In [1]: import numpy as np

In [2]: np.set_printoptions(precision=2, suppress=True, linewidth=200, sign=" ")

In [3]: def tidy(a):
   ...:     return np.round(a, 2) + 0
   ...: 

In [4]: M = np.load("x.npy")

In [5]: tidy(M)
Out[5]: 
array([[-0.29, -0.1 ,  0.  , -0.28,  0.27,  0.33, -0.2 ],
       [-0.29, -0.25, -0.1 ,  0.61, -0.02,  0.52,  0.3 ],
       [ 0.62, -0.05, -0.23,  0.22, -0.01,  0.32,  0.13],
       [-0.29, -0.04, -0.63, -0.39, -0.11,  0.33, -0.18],
       [-0.04,  0.04, -0.51, -0.14, -0.24, -0.37,  0.61],
       [-0.22,  0.57, -0.36,  0.51,  0.22, -0.23, -0.33],
       [ 0.11, -0.73, -0.3 ,  0.16,  0.28, -0.39, -0.31],
       [ 0.37,  0.09, -0.16,  0.03, -0.56,  0.15, -0.47],
       [-0.4 , -0.23,  0.19,  0.19, -0.65, -0.18, -0.13]])

In [6]: A2 = np.c_[M[:, :2] @ np.array([[-8, -9], [-5, 4]]), np.array([4, 5, 2, 2, 5, 2, 5, 5, 4])]

In [7]: tidy(A2)
Out[7]: 
array([[ 2.84,  2.23,  4.  ],
       [ 3.61,  1.61,  5.  ],
       [-4.7 , -5.81,  2.  ],
       [ 2.53,  2.48,  2.  ],
       [ 0.1 ,  0.48,  5.  ],
       [-1.08,  4.24,  2.  ],
       [ 2.78, -3.92,  5.  ],
       [-3.36, -2.95,  5.  ],
       [ 4.39,  2.68,  4.  ]])

In [8]: tidy(np.linalg.lstsq(M, A2[:, 0])[0])
Out[8]: array([-8., -5.,  0.,  0.,  0.,  0.,  0.])

In [9]: np.linalg.matrix_rank(np.c_[M, A2])
Out[9]: np.int64(8)
